$ python3 -q
>>> import numpy as np
>>> from numpy import linalg as LA
>>> np.set_printoptions(suppress=True, linewidth=140)
>>> rd = lambda a: np.round(a, 2) + 0
>>> A2 = np.array([[4], [2]])
>>> mat = np.block([[np.zeros((2, 2)), A2], [A2.T, np.zeros((1, 1))]])
>>> mat
array([[0., 0., 4.],
       [0., 0., 2.],
       [4., 2., 0.]])
>>> U, sig, vt = LA.svd(mat)
>>> vecs = vt[:(sig > 1e-8).sum()]
>>> rng = np.random.default_rng(766)
>>> x = mat[1] + 2 * mat[2] + rng.integers(2) * np.eye(3)[2]
>>> x
array([8., 4., 3.])
>>> rd(np.diag(vecs.T @ vecs))
array([0.8, 0.2, 1. ])
>>> rd(vecs.T @ vecs)
array([[0.8, 0.4, 0. ],
       [0.4, 0.2, 0. ],
       [0. , 0. , 1. ]])
>>> rd(LA.norm(x - vecs.T @ vecs @ x))
np.float64(0.0)
>>> np.allclose(vecs.T @ vecs @ x, x)
True
>>> proj = np.triu(np.array([[-8, 9, -2], [-1, -9, 3], [-7, -3, 3]]), 1) + np.eye(3)
>>> A2 = proj @ mat @ LA.inv(proj)
>>> LA.matrix_rank(A2)
np.int64(2)
>>> A2
array([[  -8.,   68., -198.],
       [  12., -102.,  332.],
       [   4.,  -34.,  110.]])
>>> rd(np.poly(A2))
array([  1.,   0., -20.,   0.])
>>> rank = LA.matrix_rank(mat)
>>> rank
np.int64(2)
>>> null = LA.svd(mat)[2][rank:].T
>>> [int(LA.matrix_rank(mat[:, :j + 1])) for j in range(3)]
[1, 1, 2]
>>> rd(null @ null.T)
array([[ 0.2, -0.4,  0. ],
       [-0.4,  0.8,  0. ],
       [ 0. ,  0. ,  0. ]])
>>> LA.matrix_rank(mat.T @ mat), LA.matrix_rank(mat @ mat.T)
(np.int64(2), np.int64(2))
>>> null[:, 0] / null[np.abs(null[:, 0]).round(6).argmax(), 0]
array([-0.5,  1. , -0. ])
>>> mat @ null
array([[0.],
       [0.],
       [0.]])
>>> [int(LA.matrix_rank(np.delete(mat, i, axis=0))) for i in range(3)]
[2, 2, 1]
>>> [int(LA.matrix_rank(mat[:i])) for i in range(1, len(mat) + 1)]
[1, 1, 2]
>>> np.all(LA.eigvalsh(mat) > 0)
np.False_
>>> rd(mat @ LA.pinv(mat) @ mat)
array([[0., 0., 4.],
       [0., 0., 2.],
       [4., 2., 0.]])
>>> np.unique(mat.round(6), axis=0).shape
(3, 3)
>>> W0 = np.load("m.npy")
>>> W0
array([[ 2,  3,  1, -1],
       [ 0,  1, -2,  3],
       [ 0,  0,  0, -3],
       [ 0,  0,  0, -3]])
>>> lab = rng.permutation(4)
>>> print(lab)
[3 1 2 0]
>>> A2 = W0[lab][:, lab]
>>> rd(LA.det(A2)), rd(LA.det(W0[lab]))
(np.float64(0.0), np.float64(0.0))
>>> A2
array([[-3,  0,  0,  0],
       [ 3,  1, -2,  0],
       [-3,  0,  0,  0],
       [-1,  3,  1,  2]])
>>> np.diag(A2)
array([-3,  1,  0,  2])
>>> U, sig, vt = LA.svd(W0)
>>> print(rd(sig))
[5.5  3.71 1.73 0.  ]
>>> A2 = U[:, :3] @ np.diag(sig[:3]) @ vt[:3]
>>> rd(LA.norm(W0 - A2, 2)), rd(sig[3])
(np.float64(0.0), np.float64(0.0))
>>> LA.matrix_rank(W0, rtol=0.05)
np.int64(3)
>>> LA.matrix_rank(W0, rtol=0.1)
np.int64(3)
>>> rd(LA.norm(W0, 2) / LA.norm(W0))
np.float64(0.8)
>>> data = np.load("x.npy")
>>> data
array([[ 1,  0,  0,  0,  0,  0,  0,  0],
       [ 0, -2,  0,  0,  0,  0,  0,  0],
       [ 0,  0,  0,  0,  0,  0,  0,  0],
       [ 0,  0,  0,  2,  0,  0,  0,  0],
       [ 0,  0,  0,  0, -2,  0,  0,  0],
       [ 0,  0,  0,  0,  0,  0,  0,  0],
       [ 0,  0,  0,  0,  0,  0, -2,  0],
       [ 0,  0,  0,  0,  0,  0,  0,  2]])
>>> rd(LA.eigvalsh(data).min())
np.float64(-2.0)
>>> np.all(LA.eigvalsh(data) > 0)
np.False_
>>> data @ data
array([[1, 0, 0, 0, 0, 0, 0, 0],
       [0, 4, 0, 0, 0, 0, 0, 0],
       [0, 0, 0, 0, 0, 0, 0, 0],
       [0, 0, 0, 4, 0, 0, 0, 0],
       [0, 0, 0, 0, 4, 0, 0, 0],
       [0, 0, 0, 0, 0, 0, 0, 0],
       [0, 0, 0, 0, 0, 0, 4, 0],
       [0, 0, 0, 0, 0, 0, 0, 4]])
>>> rank = LA.matrix_rank(data)
>>> rank
np.int64(6)
>>> null = LA.svd(data)[2][rank:].T
>>> print(LA.matrix_rank(data.T @ data), LA.matrix_rank(data @ data.T))
6 6
>>> print([int(LA.matrix_rank(data[:i])) for i in range(1, len(data) + 1)])
[1, 2, 2, 3, 4, 4, 5, 6]
>>> data @ null
array([[0., 0.],
       [0., 0.],
       [0., 0.],
       [0., 0.],
       [0., 0.],
       [0., 0.],
       [0., 0.],
       [0., 0.]])
>>> print((LA.matrix_power((data != 0) + (data.T != 0) + np.eye(8), 8) > 0).astype(int))
[[1 0 0 0 0 0 0 0]
 [0 1 0 0 0 0 0 0]
 [0 0 1 0 0 0 0 0]
 [0 0 0 1 0 0 0 0]
 [0 0 0 0 1 0 0 0]
 [0 0 0 0 0 1 0 0]
 [0 0 0 0 0 0 1 0]
 [0 0 0 0 0 0 0 1]]
>>> np.flatnonzero(LA.matrix_power((data != 0) + (data.T != 0) + np.eye(8), 8)[0])
array([0])
>>> rd(np.sort(LA.eigvals(data).real))
array([-2., -2., -2.,  0.,  0.,  1.,  2.,  2.])
>>> rd(LA.det(data))
np.float64(0.0)
>>> J = np.load("case9.npy")
>>> J
array([[-1.63, -1.34,  1.09, -4.78,  3.35, -3.64,  0.81],
       [-2.97, -2.54,  0.11, -4.07,  4.07, -2.35,  0.33],
       [-3.86, -2.74,  0.76,  3.13, -1.46, -3.77,  0.68],
       [-2.44, -1.56,  2.85, -3.79,  5.01, -4.09,  0.62],
       [-3.51, -4.02,  1.36,  0.98, -4.7 , -4.2 ,  2.32],
       [-0.78, -3.05,  1.65, -3.18,  4.  , -3.48,  2.46],
       [-4.34, -1.5 , -0.71,  2.11, -2.61, -3.51,  0.94],
       [-3.49, -1.68,  3.25, -3.58,  4.15, -4.87,  2.04],
       [-3.43, -2.11,  1.12, -4.01,  4.75, -4.07,  1.88],
       [-3.58, -1.84,  2.78, -3.11,  3.6 , -3.59,  1.9 ],
       [-2.19, -3.06,  2.72, -3.78,  6.33, -3.35,  0.69]])
>>> u, v = J[2], J[7]
>>> rd(u @ v)
np.float64(23.03)
>>> print(rd(u @ u))
49.59
>>> pr = (u @ v) / (u @ u) * u
>>> print(rd(LA.norm(u + v) ** 2 + LA.norm(u - v) ** 2))
266.14
>>> rd((v - pr) @ u)
np.float64(0.0)
>>> rd(v - pr)
array([-1.7 , -0.41,  2.9 , -5.03,  4.83, -3.12,  1.72])
>>> proj = J @ LA.solve(J.T @ J, J.T)
>>> rd(np.trace(proj))
np.float64(7.0)
>>> rd(proj @ J[:, 5])
array([-3.64, -2.35, -3.77, -4.09, -4.2 , -3.48, -3.51, -4.87, -4.07, -3.59, -3.35])
>>> rd(np.diag(proj))
array([0.69, 0.75, 0.67, 0.47, 0.94, 0.85, 0.6 , 0.44, 0.43, 0.57, 0.57])
>>> A2 = np.array([[2, 1, 3],
...     [3, 1, 0],
...     [3, 0, 2],
...     [1, 2, 1],
...     [0, 0, 3],
...     [3, 2, 0],
...     [2, 3, 2]])
>>> LA.matrix_rank(np.vstack([J, A2.T]))
np.int64(7)
>>> LA.matrix_rank(J @ A2)
np.int64(3)
>>> rd(np.einsum("ij->j", J))
array([-32.22, -25.44,  16.98, -24.08,  26.49, -40.92,  14.67])
>>> np.vstack([J, A2.T]).shape
(14, 7)
